In [1]: import numpy as np

In [2]: from numpy import linalg as LA

In [3]: np.set_printoptions(suppress=True, linewidth=100)

In [4]: tidy = lambda a: np.round(a, 2) + 0

In [5]: arr = np.load("a.npy")

In [6]: print(arr)
[[ 3 -2 -1 -1 -1 -1 -2 -3 -2  2  3 -3]
 [-3  3 -2 -1 -1 -1 -1 -2 -3 -2  2  3]
 [ 3 -3  3 -2 -1 -1 -1 -1 -2 -3 -2  2]
 [ 2  3 -3  3 -2 -1 -1 -1 -1 -2 -3 -2]
 [-2  2  3 -3  3 -2 -1 -1 -1 -1 -2 -3]
 [-3 -2  2  3 -3  3 -2 -1 -1 -1 -1 -2]
 [-2 -3 -2  2  3 -3  3 -2 -1 -1 -1 -1]
 [-1 -2 -3 -2  2  3 -3  3 -2 -1 -1 -1]
 [-1 -1 -2 -3 -2  2  3 -3  3 -2 -1 -1]
 [-1 -1 -1 -2 -3 -2  2  3 -3  3 -2 -1]
 [-1 -1 -1 -1 -2 -3 -2  2  3 -3  3 -2]
 [-2 -1 -1 -1 -1 -2 -3 -2  2  3 -3  3]]

In [7]: blk = np.stack([arr, -1 * arr, arr[::-1]])

In [8]: print((blk @ arr.T).shape)
(3, 12, 12)

In [9]: print(np.einsum("bij,cij->bc", blk, blk))
[[ 672 -672    0]
 [-672  672    0]
 [   0    0  672]]

In [10]: print(blk.sum(axis=0))
[[-2 -1 -1 -1 -1 -2 -3 -2  2  3 -3  3]
 [-1 -1 -1 -1 -2 -3 -2  2  3 -3  3 -2]
 [-1 -1 -1 -2 -3 -2  2  3 -3  3 -2 -1]
 [-1 -1 -2 -3 -2  2  3 -3  3 -2 -1 -1]
 [-1 -2 -3 -2  2  3 -3  3 -2 -1 -1 -1]
 [-2 -3 -2  2  3 -3  3 -2 -1 -1 -1 -1]
 [-3 -2  2  3 -3  3 -2 -1 -1 -1 -1 -2]
 [-2  2  3 -3  3 -2 -1 -1 -1 -1 -2 -3]
 [ 2  3 -3  3 -2 -1 -1 -1 -1 -2 -3 -2]
 [ 3 -3  3 -2 -1 -1 -1 -1 -2 -3 -2  2]
 [-3  3 -2 -1 -1 -1 -1 -2 -3 -2  2  3]
 [ 3 -2 -1 -1 -1 -1 -2 -3 -2  2  3 -3]]

In [11]: x = np.array([-2, -3, 2, 0, 3, -3, 2, 0, -1, 2, -2, -2])

In [12]: a = np.maximum(arr @ x, 0)

In [13]: print(arr.T @ a)
[-146  -90  -10  -56  120 -213   99  -56 -113    4 -150 -109]

In [14]: def softmax(z):
    ...:     e = np.exp(z - z.max(axis=-1, keepdims=True))
    ...:     return e / e.sum(axis=-1, keepdims=True)
    ...: 

In [15]: print(tidy(softmax(arr).sum(axis=1)))
[1. 1. 1. 1. 1. 1. 1. 1. 1. 1. 1. 1.]

In [16]: print(tidy(softmax(arr[2] + 4)))
[0.41 0.   0.41 0.   0.01 0.01 0.01 0.01 0.   0.   0.   0.15]

In [17]: att = arr @ arr.T / np.sqrt(12)

In [18]: print(tidy(softmax(att + np.triu(np.full(att.shape, -np.inf), 1))))
[[1. 0. 0. 0. 0. 0. 0. 0. 0. 0. 0. 0.]
 [0. 1. 0. 0. 0. 0. 0. 0. 0. 0. 0. 0.]
 [0. 0. 1. 0. 0. 0. 0. 0. 0. 0. 0. 0.]
 [0. 0. 0. 1. 0. 0. 0. 0. 0. 0. 0. 0.]
 [0. 0. 0. 0. 1. 0. 0. 0. 0. 0. 0. 0.]
 [0. 0. 0. 0. 0. 1. 0. 0. 0. 0. 0. 0.]
 [0. 0. 0. 0. 0. 0. 1. 0. 0. 0. 0. 0.]
 [0. 0. 0. 0. 0. 0. 0. 1. 0. 0. 0. 0.]
 [0. 0. 0. 0. 0. 0. 0. 0. 1. 0. 0. 0.]
 [0. 0. 0. 0. 0. 0. 0. 0. 0. 1. 0. 0.]
 [0. 0. 0. 0. 0. 0. 0. 0. 0. 0. 1. 0.]
 [0. 0. 0. 0. 0. 0. 0. 0. 0. 0. 0. 1.]]

In [19]: print(softmax(att).round(6).argmax(axis=1))
[ 0  1  2  3  4  5  6  7  8  9 10 11]

In [20]: u = np.array([4, 9, 7, 8, -1, 8, -7, -7, 3, 3, -8, -5])

In [21]: Y = arr + np.outer(u, np.eye(12)[5])

In [22]: print(LA.matrix_rank(Y - arr))
1

In [23]: print(Y)
[[  3.  -2.  -1.  -1.  -1.   3.  -2.  -3.  -2.   2.   3.  -3.]
 [ -3.   3.  -2.  -1.  -1.   8.  -1.  -2.  -3.  -2.   2.   3.]
 [  3.  -3.   3.  -2.  -1.   6.  -1.  -1.  -2.  -3.  -2.   2.]
 [  2.   3.  -3.   3.  -2.   7.  -1.  -1.  -1.  -2.  -3.  -2.]
 [ -2.   2.   3.  -3.   3.  -3.  -1.  -1.  -1.  -1.  -2.  -3.]
 [ -3.  -2.   2.   3.  -3.  11.  -2.  -1.  -1.  -1.  -1.  -2.]
 [ -2.  -3.  -2.   2.   3. -10.   3.  -2.  -1.  -1.  -1.  -1.]
 [ -1.  -2.  -3.  -2.   2.  -4.  -3.   3.  -2.  -1.  -1.  -1.]
 [ -1.  -1.  -2.  -3.  -2.   5.   3.  -3.   3.  -2.  -1.  -1.]
 [ -1.  -1.  -1.  -2.  -3.   1.   2.   3.  -3.   3.  -2.  -1.]
 [ -1.  -1.  -1.  -1.  -2. -11.  -2.   2.   3.  -3.   3.  -2.]
 [ -2.  -1.  -1.  -1.  -1.  -7.  -3.  -2.   2.   3.  -3.   3.]]

In [24]: print(LA.matrix_rank(LA.inv(Y) - LA.inv(arr), tol=1e-8))
1
